In [1]: import numpy as np

In [2]: from numpy import linalg as LA

In [3]: np.set_printoptions(precision=2, suppress=True, linewidth=100)

In [4]: m1 = np.load("x.npy")

In [5]: m1
Out[5]: 
array([[ 1, -2,  4, -8],
       [ 1, -1,  1, -1],
       [ 1,  0,  0,  0],
       [ 1,  1,  1,  1],
       [ 1,  2,  4,  8],
       [ 1,  3,  9, 27],
       [ 1,  4, 16, 64]])

In [6]: # column 3 is much longer than the rest

In [7]: proj = m1 @ LA.solve(m1.T @ m1, m1.T)

In [8]: np.trace(proj)
Out[8]: np.float64(4.0)

In [9]: np.round(LA.eigvalsh(proj), 2) + 0
Out[9]: array([0., 0., 0., 1., 1., 1., 1.])

In [10]: LA.matrix_rank(np.eye(7) - proj)
Out[10]: np.int64(3)

In [11]: np.diag(proj)
Out[11]: array([0.93, 0.45, 0.45, 0.33, 0.45, 0.45, 0.93])

In [12]: B = np.c_[m1[:, :1] @ np.array([[4]]), np.array([-2, -1, -1, 2, 1, -2, -2])]

In [13]: B
Out[13]: 
array([[ 4, -2],
       [ 4, -1],
       [ 4, -1],
       [ 4,  2],
       [ 4,  1],
       [ 4, -2],
       [ 4, -2]])

In [14]: np.round(LA.lstsq(m1, B[:, 0])[0], 2) + 0
Out[14]: array([4., 0., 0., 0.])

In [15]: LA.matrix_rank(B)
Out[15]: np.int64(2)

In [16]: np.round(LA.norm(B - m1 @ LA.lstsq(m1, B)[0], axis=0), 2) + 0
Out[16]: array([0.  , 2.43])

In [17]: LA.norm(LA.qr(m1)[0].T @ B, axis=0) ** 2 / ((B ** 2).sum(axis=0) + 1e-12)
Out[17]: array([1.  , 0.69])

In [18]: m1 @ m1
---------------------------------------------------------------------------
ValueError                                Traceback (most recent call last)
Cell In[18], line 1
----> 1 m1 @ m1

ValueError: matmul: Input operand 1 has a mismatch in its core dimension 0, with gufunc signature (n?,k),(k,m?)->(n?,m?) (size 7 is different from 4)

In [19]: gram = m1.T @ m1

In [20]: LA.svd(m1, compute_uv=False) ** 2
Out[20]: array([5311.32,   47.57,    7.13,    1.97])

In [21]: (m1 @ m1.T).shape
Out[21]: (7, 7)

In [22]: LA.eigvalsh(gram)[::-1]
Out[22]: array([5311.32,   47.57,    7.13,    1.97])

In [23]: np.diag(gram)
Out[23]: array([   7,   35,  371, 4955])

In [24]: rng = np.random.default_rng(391)

In [25]: lab = rng.permutation(4)

In [26]: B = m1[:, lab] * rng.choice([-1, 1], 4)

In [27]: B
Out[27]: 
array([[ -4,  -8,  -1,  -2],
       [ -1,  -1,  -1,  -1],
       [  0,   0,  -1,   0],
       [ -1,   1,  -1,   1],
       [ -4,   8,  -1,   2],
       [ -9,  27,  -1,   3],
       [-16,  64,  -1,   4]])

In [28]: U, _, vt = LA.svd(m1.T @ B)

In [29]: np.round(LA.lstsq(m1, B)[0], 2) + 0
Out[29]: 
array([[ 0.,  0., -1.,  0.],
       [ 0.,  0.,  0.,  1.],
       [-1.,  0.,  0.,  0.],
       [ 0.,  1.,  0.,  0.]])

In [30]: proj = B @ LA.solve(B.T @ B, B.T)

In [31]: proj
Out[31]: 
array([[ 0.93,  0.19, -0.1 , -0.1 ,  0.02,  0.1 , -0.05],
       [ 0.19,  0.45,  0.38,  0.14, -0.1 , -0.17,  0.1 ],
       [-0.1 ,  0.38,  0.45,  0.29,  0.05, -0.1 ,  0.02],
       [-0.1 ,  0.14,  0.29,  0.33,  0.29,  0.14, -0.1 ],
       [ 0.02, -0.1 ,  0.05,  0.29,  0.45,  0.38, -0.1 ],
       [ 0.1 , -0.17, -0.1 ,  0.14,  0.38,  0.45,  0.19],
       [-0.05,  0.1 ,  0.02, -0.1 , -0.1 ,  0.19,  0.93]])

In [32]: np.allclose(proj @ proj, proj)
Out[32]: True

In [33]: np.diag(proj)
Out[33]: array([0.93, 0.45, 0.45, 0.33, 0.45, 0.45, 0.93])

In [34]: np.round(LA.eigvalsh(proj), 2) + 0
Out[34]: array([0., 0., 0., 1., 1., 1., 1.])
